>>> import numpy as np
>>> import numpy.linalg as la
>>> np.set_printoptions(precision=1, suppress=True, linewidth=200)
>>> data = np.load("out15.npy")
>>> data
array([[-0.9,  0.4, -0.4],
       [ 0.4,  0.9,  0.1],
       [-0.4,  0.1,  0.9]])
>>> # symmetric
>>> P = np.triu(np.array([[1, 5, -3], [-5, -2, -3], [0, 4, 5]]), 1) + np.eye(3)
>>> Y = P @ data @ la.inv(P)
>>> Y
array([[  2.1,  -5.8, -13.8],
       [  1.5,  -6.7, -18.4],
       [ -0.4,   1.9,   5.6]])
>>> P @ data - data @ P
array([[ 3. ,  8.7, -3.9],
       [ 1.1, -2.1,  1.1],
       [ 0. ,  1.9, -0.9]])
>>> vals, evecs = la.eig(data)
>>> np.round(data @ evecs[:, 0] - vals[0] * evecs[:, 0], 1) + 0
array([0., 0., 0.])
>>> np.sort(la.eigvals(data.T))
array([-1.,  1.,  1.])
>>> vals
array([-1.,  1.,  1.])
>>> G = data.T @ data
>>> G.round(1) + 0
array([[1., 0., 0.],
       [0., 1., 0.],
       [0., 0., 1.]])
>>> np.diag(G)
array([1., 1., 1.])
>>> la.svd(data, compute_uv=False) ** 2
array([1., 1., 1.])
>>> (data @ data.T).shape
(3, 3)
>>> la.eigvalsh(G)[::-1]
array([1., 1., 1.])
>>> np.allclose(G, G.T)
True
>>> rng = np.random.default_rng(263)
>>> Y = data + rng.integers(-2, 3, (3, 1)) @ rng.integers(-2, 3, (1, 3))
>>> Y
array([[-4.9, -1.6, -4.4],
       [ 2.4,  1.9,  2.1],
       [ 3.6,  2.1,  4.9]])
>>> Y - data
array([[-4., -2., -4.],
       [ 2.,  1.,  2.],
       [ 4.,  2.,  4.]])
>>> np.round(la.svd(Y - data, compute_uv=False), 1) + 0
array([9., 0., 0.])
>>> vals, evecs = la.eigh(data)
>>> np.round(evecs.T @ data @ evecs, 1) + 0
array([[-1.,  0.,  0.],
       [ 0.,  1.,  0.],
       [ 0.,  0.,  1.]])
>>> np.round(vals.sum(), 1), np.trace(data)
(np.float64(1.0), np.float64(1.0))
>>> la.eigvalsh(data + 2 * np.eye(3))
array([1., 3., 3.])
